$ python3 -q
>>> import numpy as np
>>> np.set_printoptions(suppress=True, linewidth=200)
>>> A = np.loadtxt("data.csv", delimiter=",")
>>> A
array([[ 0.66, -0.18,  0.24,  0.36,  1.14, -0.72, -0.36, -0.72,  0.18, -0.54, -0.66],
       [-0.66,  0.18, -0.24, -0.36, -1.14,  0.72,  0.36,  0.72, -0.18,  0.54,  0.66],
       [ 0.99, -0.27,  0.36,  0.54,  1.71, -1.08, -0.54, -1.08,  0.27, -0.81, -0.99],
       [-0.22,  0.06, -0.08, -0.12, -0.38,  0.24,  0.12,  0.24, -0.06,  0.18,  0.22],
       [-0.22,  0.06, -0.08, -0.12, -0.38,  0.24,  0.12,  0.24, -0.06,  0.18,  0.22],
       [-0.55,  0.15, -0.2 , -0.3 , -0.95,  0.6 ,  0.3 ,  0.6 , -0.15,  0.45,  0.55],
       [ 0.44, -0.12,  0.16,  0.24,  0.76, -0.48, -0.24, -0.48,  0.12, -0.36, -0.44],
       [ 0.11, -0.03,  0.04,  0.06,  0.19, -0.12, -0.06, -0.12,  0.03, -0.09, -0.11],
       [-0.77,  0.21, -0.28, -0.42, -1.33,  0.84,  0.42,  0.84, -0.21,  0.63,  0.77],
       [ 0.88, -0.24,  0.32,  0.48,  1.52, -0.96, -0.48, -0.96,  0.24, -0.72, -0.88],
       [-0.44,  0.12, -0.16, -0.24, -0.76,  0.48,  0.24,  0.48, -0.12,  0.36,  0.44]])
>>> x = np.array([-2, 2, -2, -1, -1, -2, 2, -2, -1, -1, 0])
>>> h = np.maximum(A @ x, 0)
>>> np.flatnonzero(h > 1e-9)
array([ 1,  3,  4,  5,  8, 10])
>>> np.round(np.tanh(A @ x), 3)
array([-0.814,  0.814, -0.937,  0.363,  0.363,  0.74 , -0.641, -0.188,  0.869, -0.909,  0.641])
>>> Uu, s, Vh = np.linalg.svd(A)
>>> s.round(3) + 0
array([5.982, 0.   , 0.   , 0.   , 0.   , 0.   , 0.   , 0.   , 0.   , 0.   , 0.   ])
>>> M2 = Uu[:, :1] @ np.diag(s[:1]) @ Vh[:1]
>>> round(float(np.linalg.norm(A - M2, 2)), 3), round(s[1], 3)
(0.0, np.float64(0.0))
>>> M2.round(3)
array([[ 0.66, -0.18,  0.24,  0.36,  1.14, -0.72, -0.36, -0.72,  0.18, -0.54, -0.66],
       [-0.66,  0.18, -0.24, -0.36, -1.14,  0.72,  0.36,  0.72, -0.18,  0.54,  0.66],
       [ 0.99, -0.27,  0.36,  0.54,  1.71, -1.08, -0.54, -1.08,  0.27, -0.81, -0.99],
       [-0.22,  0.06, -0.08, -0.12, -0.38,  0.24,  0.12,  0.24, -0.06,  0.18,  0.22],
       [-0.22,  0.06, -0.08, -0.12, -0.38,  0.24,  0.12,  0.24, -0.06,  0.18,  0.22],
       [-0.55,  0.15, -0.2 , -0.3 , -0.95,  0.6 ,  0.3 ,  0.6 , -0.15,  0.45,  0.55],
       [ 0.44, -0.12,  0.16,  0.24,  0.76, -0.48, -0.24, -0.48,  0.12, -0.36, -0.44],
       [ 0.11, -0.03,  0.04,  0.06,  0.19, -0.12, -0.06, -0.12,  0.03, -0.09, -0.11],
       [-0.77,  0.21, -0.28, -0.42, -1.33,  0.84,  0.42,  0.84, -0.21,  0.63,  0.77],
       [ 0.88, -0.24,  0.32,  0.48,  1.52, -0.96, -0.48, -0.96,  0.24, -0.72, -0.88],
       [-0.44,  0.12, -0.16, -0.24, -0.76,  0.48,  0.24,  0.48, -0.12,  0.36,  0.44]])
>>> round(float(np.linalg.norm(A - M2) / np.linalg.norm(A)), 3)
0.0
>>> np.round(np.abs(A - M2).max(), 3)
np.float64(0.0)
>>> np.round(A.sum(axis=0), 3)
array([ 0.22, -0.06,  0.08,  0.12,  0.38, -0.24, -0.12, -0.24,  0.06, -0.18, -0.22])
>>> np.linalg.matrix_rank(A)
np.int64(1)
>>> A[:, 11]
Traceback (most recent call last):
  File "<python-input-17>", line 1, in <module>
    A[:, 11]
    ~^^^^^^^
IndexError: index 11 is out of bounds for axis 1 with size 11
>>> round(float(np.linalg.norm(A)), 3)
5.982
>>> A.shape
(11, 11)
>>> r = np.linalg.matrix_rank(A)
>>> r
np.int64(1)
>>> N = np.linalg.svd(A)[2][r:].T
>>> np.allclose(A @ N, 0)
True
>>> [int(np.linalg.matrix_rank(A[:, :j + 1])) for j in range(11)]
[1, 1, 1, 1, 1, 1, 1, 1, 1, 1, 1]
>>> [int(np.linalg.matrix_rank(A[:i])) for i in range(1, len(A) + 1)]
[1, 1, 1, 1, 1, 1, 1, 1, 1, 1, 1]
>>> rng = np.random.default_rng(4)
>>> lab = rng.permutation(11)
>>> lab
array([ 1,  0,  8,  2, 10,  9,  7,  6,  4,  3,  5])
>>> M2 = A[lab][:, lab]
>>> round(float(np.trace(M2)), 3)
0.45
>>> np.allclose(M2, A)
False
>>> mat = np.load("layer15.npy")
>>> mat
array([[0, 2, 0, 0, 1, 3, 0, 2, 8, 2],
       [0, 0, 0, 3, 1, 2, 2, 2, 8, 2],
       [0, 1, 3, 3, 0, 1, 2, 2, 8, 2],
       [1, 3, 0, 3, 1, 3, 0, 0, 0, 0],
       [2, 3, 2, 1, 0, 0, 2, 3, 4, 1],
       [1, 2, 1, 2, 0, 3, 2, 3, 8, 2],
       [0, 1, 2, 3, 1, 1, 2, 2, 8, 2]])
>>> M2 = np.array([[2, 0],
...     [1, 2],
...     [3, 2],
...     [3, 3],
...     [2, 0],
...     [0, 2],
...     [3, 0],
...     [2, 0],
...     [0, 2],
...     [0, 2]])
>>> np.einsum("ij->j", mat)
array([ 4, 12,  8, 15,  4, 13, 10, 14, 44, 11])
>>> Uu, s, Vh = np.linalg.svd(mat, full_matrices=False)
>>> np.round(s / s[0], 3)
array([1.   , 0.242, 0.204, 0.17 , 0.086, 0.057, 0.007])
>>> np.round(np.cumsum(s ** 2) / np.sum(s ** 2), 3)
array([0.877, 0.929, 0.965, 0.991, 0.997, 1.   , 1.   ])
>>> np.round(Uu.T @ mat @ Vh.T, 3) + 0
array([[21.786,  0.   ,  0.   ,  0.   ,  0.   ,  0.   ,  0.   ],
       [ 0.   ,  5.274,  0.   ,  0.   ,  0.   ,  0.   ,  0.   ],
       [ 0.   ,  0.   ,  4.449,  0.   ,  0.   ,  0.   ,  0.   ],
       [ 0.   ,  0.   ,  0.   ,  3.704,  0.   ,  0.   ,  0.   ],
       [ 0.   ,  0.   ,  0.   ,  0.   ,  1.871,  0.   ,  0.   ],
       [ 0.   ,  0.   ,  0.   ,  0.   ,  0.   ,  1.231,  0.   ],
       [ 0.   ,  0.   ,  0.   ,  0.   ,  0.   ,  0.   ,  0.146]])
>>> np.round(np.abs(Vh[0]), 3)
array([0.05 , 0.167, 0.145, 0.244, 0.062, 0.208, 0.185, 0.254, 0.836, 0.209])
>>> np.round(Vh @ Vh.T, 3) + 0
array([[1., 0., 0., 0., 0., 0., 0.],
       [0., 1., 0., 0., 0., 0., 0.],
       [0., 0., 1., 0., 0., 0., 0.],
       [0., 0., 0., 1., 0., 0., 0.],
       [0., 0., 0., 0., 1., 0., 0.],
       [0., 0., 0., 0., 0., 1., 0.],
       [0., 0., 0., 0., 0., 0., 1.]])
>>> Uu.shape, s.shape, Vh.shape
((7, 7), (7,), (7, 10))
>>> np.abs(Uu[:, 0]).round(6).argmax()
np.int64(5)
>>> ang = np.radians(90)
>>> r_ = np.eye(10)
>>> r_[9, 9] = r_[8, 8] = np.cos(ang)
>>> r_[9, 8], r_[8, 9] = -np.sin(ang), np.sin(ang)
>>> r_.round(3) + 0
array([[ 1.,  0.,  0.,  0.,  0.,  0.,  0.,  0.,  0.,  0.],
       [ 0.,  1.,  0.,  0.,  0.,  0.,  0.,  0.,  0.,  0.],
       [ 0.,  0.,  1.,  0.,  0.,  0.,  0.,  0.,  0.,  0.],
       [ 0.,  0.,  0.,  1.,  0.,  0.,  0.,  0.,  0.,  0.],
       [ 0.,  0.,  0.,  0.,  1.,  0.,  0.,  0.,  0.,  0.],
       [ 0.,  0.,  0.,  0.,  0.,  1.,  0.,  0.,  0.,  0.],
       [ 0.,  0.,  0.,  0.,  0.,  0.,  1.,  0.,  0.,  0.],
       [ 0.,  0.,  0.,  0.,  0.,  0.,  0.,  1.,  0.,  0.],
       [ 0.,  0.,  0.,  0.,  0.,  0.,  0.,  0.,  0.,  1.],
       [ 0.,  0.,  0.,  0.,  0.,  0.,  0.,  0., -1.,  0.]])
>>> M2 = mat @ r_.T
>>> np.round(np.linalg.svd(mat, compute_uv=False), 3), np.round(np.linalg.svd(M2, compute_uv=False), 3)
(array([21.786,  5.274,  4.449,  3.704,  1.871,  1.231,  0.146]), array([21.786,  5.274,  4.449,  3.704,  1.871,  1.231,  0.146]))
>>> M2 = mat / np.sqrt((mat ** 2).mean(axis=1, keepdims=True))
>>> np.linalg.matrix_rank(M2) == np.linalg.matrix_rank(mat)
np.True_
>>> m1 = np.loadtxt("out11.csv", delimiter=",")
>>> m1.round(3)
array([[ 1.   ,  0.   ,  0.   ,  0.   ,  0.   ,  0.   ,  0.   ,  0.   ,  0.   ,  0.   ,  0.   ,  0.   ,  0.   ,  0.   ,  0.   ,  0.   ],
       [ 0.   ,  1.   ,  0.   ,  0.   ,  0.   ,  0.   ,  0.   ,  0.   ,  0.   ,  0.   ,  0.   ,  0.   ,  0.   ,  0.   ,  0.   ,  0.   ],
       [ 0.   ,  0.   ,  1.   ,  0.   ,  0.   ,  0.   ,  0.   ,  0.   ,  0.   ,  0.   ,  0.   ,  0.   ,  0.   ,  0.   ,  0.   ,  0.   ],
       [ 0.   ,  0.   ,  0.   ,  0.5  ,  0.   ,  0.   ,  0.   ,  0.   , -0.866,  0.   ,  0.   ,  0.   ,  0.   ,  0.   ,  0.   ,  0.   ],
       [ 0.   ,  0.   ,  0.   ,  0.   ,  1.   ,  0.   ,  0.   ,  0.   ,  0.   ,  0.   ,  0.   ,  0.   ,  0.   ,  0.   ,  0.   ,  0.   ],
       [ 0.   ,  0.   ,  0.   ,  0.   ,  0.   ,  1.   ,  0.   ,  0.   ,  0.   ,  0.   ,  0.   ,  0.   ,  0.   ,  0.   ,  0.   ,  0.   ],
       [ 0.   ,  0.   ,  0.   ,  0.   ,  0.   ,  0.   ,  1.   ,  0.   ,  0.   ,  0.   ,  0.   ,  0.   ,  0.   ,  0.   ,  0.   ,  0.   ],
       [ 0.   ,  0.   ,  0.   ,  0.   ,  0.   ,  0.   ,  0.   ,  1.   ,  0.   ,  0.   ,  0.   ,  0.   ,  0.   ,  0.   ,  0.   ,  0.   ],
       [ 0.   ,  0.   ,  0.   ,  0.866,  0.   ,  0.   ,  0.   ,  0.   ,  0.5  ,  0.   ,  0.   ,  0.   ,  0.   ,  0.   ,  0.   ,  0.   ],
       [ 0.   ,  0.   ,  0.   ,  0.   ,  0.   ,  0.   ,  0.   ,  0.   ,  0.   ,  1.   ,  0.   ,  0.   ,  0.   ,  0.   ,  0.   ,  0.   ],
       [ 0.   ,  0.   ,  0.   ,  0.   ,  0.   ,  0.   ,  0.   ,  0.   ,  0.   ,  0.   ,  1.   ,  0.   ,  0.   ,  0.   ,  0.   ,  0.   ],
       [ 0.   ,  0.   ,  0.   ,  0.   ,  0.   ,  0.   ,  0.   ,  0.   ,  0.   ,  0.   ,  0.   ,  1.   ,  0.   ,  0.   ,  0.   ,  0.   ],
       [ 0.   ,  0.   ,  0.   ,  0.   ,  0.   ,  0.   ,  0.   ,  0.   ,  0.   ,  0.   ,  0.   ,  0.   ,  1.   ,  0.   ,  0.   ,  0.   ],
       [ 0.   ,  0.   ,  0.   ,  0.   ,  0.   ,  0.   ,  0.   ,  0.   ,  0.   ,  0.   ,  0.   ,  0.   ,  0.   ,  1.   ,  0.   ,  0.   ],
       [ 0.   ,  0.   ,  0.   ,  0.   ,  0.   ,  0.   ,  0.   ,  0.   ,  0.   ,  0.   ,  0.   ,  0.   ,  0.   ,  0.   ,  1.   ,  0.   ],
       [ 0.   ,  0.   ,  0.   ,  0.   ,  0.   ,  0.   ,  0.   ,  0.   ,  0.   ,  0.   ,  0.   ,  0.   ,  0.   ,  0.   ,  0.   ,  1.   ]])
>>> x = np.array([2, 5, 9, 9, 5, 1, 0, 4, 9, 8, 9, 4, 5, 1, 2, 9])
>>> rhs = m1 @ x
>>> rhs.round(3)
array([ 2.   ,  5.   ,  9.   , -3.294,  5.   ,  1.   ,  0.   ,  4.   , 12.294,  8.   ,  9.   ,  4.   ,  5.   ,  1.   ,  2.   ,  9.   ])
>>> np.round(np.linalg.solve(m1.T, m1[14]), 3)
array([ 0.,  0.,  0., -0.,  0.,  0.,  0.,  0.,  0.,  0.,  0.,  0.,  0.,  0.,  1.,  0.])
>>> np.round(np.linalg.solve(m1, rhs + m1[:, 13]), 3)
array([2., 5., 9., 9., 5., 1., 0., 4., 9., 8., 9., 4., 5., 2., 2., 9.])
>>> np.round(np.linalg.solve(m1, -3 * rhs), 3)
array([ -6., -15., -27., -27., -15.,  -3.,   0., -12., -27., -24., -27., -12., -15.,  -3.,  -6., -27.])
>>> np.round(np.linalg.solve(m1, rhs), 3)
array([2., 5., 9., 9., 5., 1., 0., 4., 9., 8., 9., 4., 5., 1., 2., 9.])
>>> np.round(np.linalg.solve(m1, m1[:, 11]), 3)
array([ 0.,  0.,  0.,  0.,  0.,  0.,  0.,  0., -0.,  0.,  0.,  1.,  0.,  0.,  0.,  0.])
>>> M2 = m1 + rng.integers(-2, 3, (16, 1)) @ rng.integers(-2, 3, (1, 16))
>>> M2.round(3)
array([[ 3.   , -2.   , -4.   ,  0.   , -4.   ,  0.   ,  4.   ,  0.   , -2.   ,  2.   , -2.   ,  0.   , -4.   ,  2.   , -2.   ,  4.   ],
       [-1.   ,  2.   ,  2.   ,  0.   ,  2.   ,  0.   , -2.   ,  0.   ,  1.   , -1.   ,  1.   ,  0.   ,  2.   , -1.   ,  1.   , -2.   ],
       [-2.   ,  2.   ,  5.   ,  0.   ,  4.   ,  0.   , -4.   ,  0.   ,  2.   , -2.   ,  2.   ,  0.   ,  4.   , -2.   ,  2.   , -4.   ],
       [ 1.   , -1.   , -2.   ,  0.5  , -2.   ,  0.   ,  2.   ,  0.   , -1.866,  1.   , -1.   ,  0.   , -2.   ,  1.   , -1.   ,  2.   ],
       [ 0.   ,  0.   ,  0.   ,  0.   ,  1.   ,  0.   ,  0.   ,  0.   ,  0.   ,  0.   ,  0.   ,  0.   ,  0.   ,  0.   ,  0.   ,  0.   ],
       [ 1.   , -1.   , -2.   ,  0.   , -2.   ,  1.   ,  2.   ,  0.   , -1.   ,  1.   , -1.   ,  0.   , -2.   ,  1.   , -1.   ,  2.   ],
       [-2.   ,  2.   ,  4.   ,  0.   ,  4.   ,  0.   , -3.   ,  0.   ,  2.   , -2.   ,  2.   ,  0.   ,  4.   , -2.   ,  2.   , -4.   ],
       [ 2.   , -2.   , -4.   ,  0.   , -4.   ,  0.   ,  4.   ,  1.   , -2.   ,  2.   , -2.   ,  0.   , -4.   ,  2.   , -2.   ,  4.   ],
       [ 0.   ,  0.   ,  0.   ,  0.866,  0.   ,  0.   ,  0.   ,  0.   ,  0.5  ,  0.   ,  0.   ,  0.   ,  0.   ,  0.   ,  0.   ,  0.   ],
       [-2.   ,  2.   ,  4.   ,  0.   ,  4.   ,  0.   , -4.   ,  0.   ,  2.   , -1.   ,  2.   ,  0.   ,  4.   , -2.   ,  2.   , -4.   ],
       [ 0.   ,  0.   ,  0.   ,  0.   ,  0.   ,  0.   ,  0.   ,  0.   ,  0.   ,  0.   ,  1.   ,  0.   ,  0.   ,  0.   ,  0.   ,  0.   ],
       [ 2.   , -2.   , -4.   ,  0.   , -4.   ,  0.   ,  4.   ,  0.   , -2.   ,  2.   , -2.   ,  1.   , -4.   ,  2.   , -2.   ,  4.   ],
       [-1.   ,  1.   ,  2.   ,  0.   ,  2.   ,  0.   , -2.   ,  0.   ,  1.   , -1.   ,  1.   ,  0.   ,  3.   , -1.   ,  1.   , -2.   ],
       [-2.   ,  2.   ,  4.   ,  0.   ,  4.   ,  0.   , -4.   ,  0.   ,  2.   , -2.   ,  2.   ,  0.   ,  4.   , -1.   ,  2.   , -4.   ],
       [-2.   ,  2.   ,  4.   ,  0.   ,  4.   ,  0.   , -4.   ,  0.   ,  2.   , -2.   ,  2.   ,  0.   ,  4.   , -2.   ,  3.   , -4.   ],
       [-2.   ,  2.   ,  4.   ,  0.   ,  4.   ,  0.   , -4.   ,  0.   ,  2.   , -2.   ,  2.   ,  0.   ,  4.   , -2.   ,  2.   , -3.   ]])
>>> np.linalg.matrix_rank(M2 - m1, tol=1e-8)
np.int64(1)
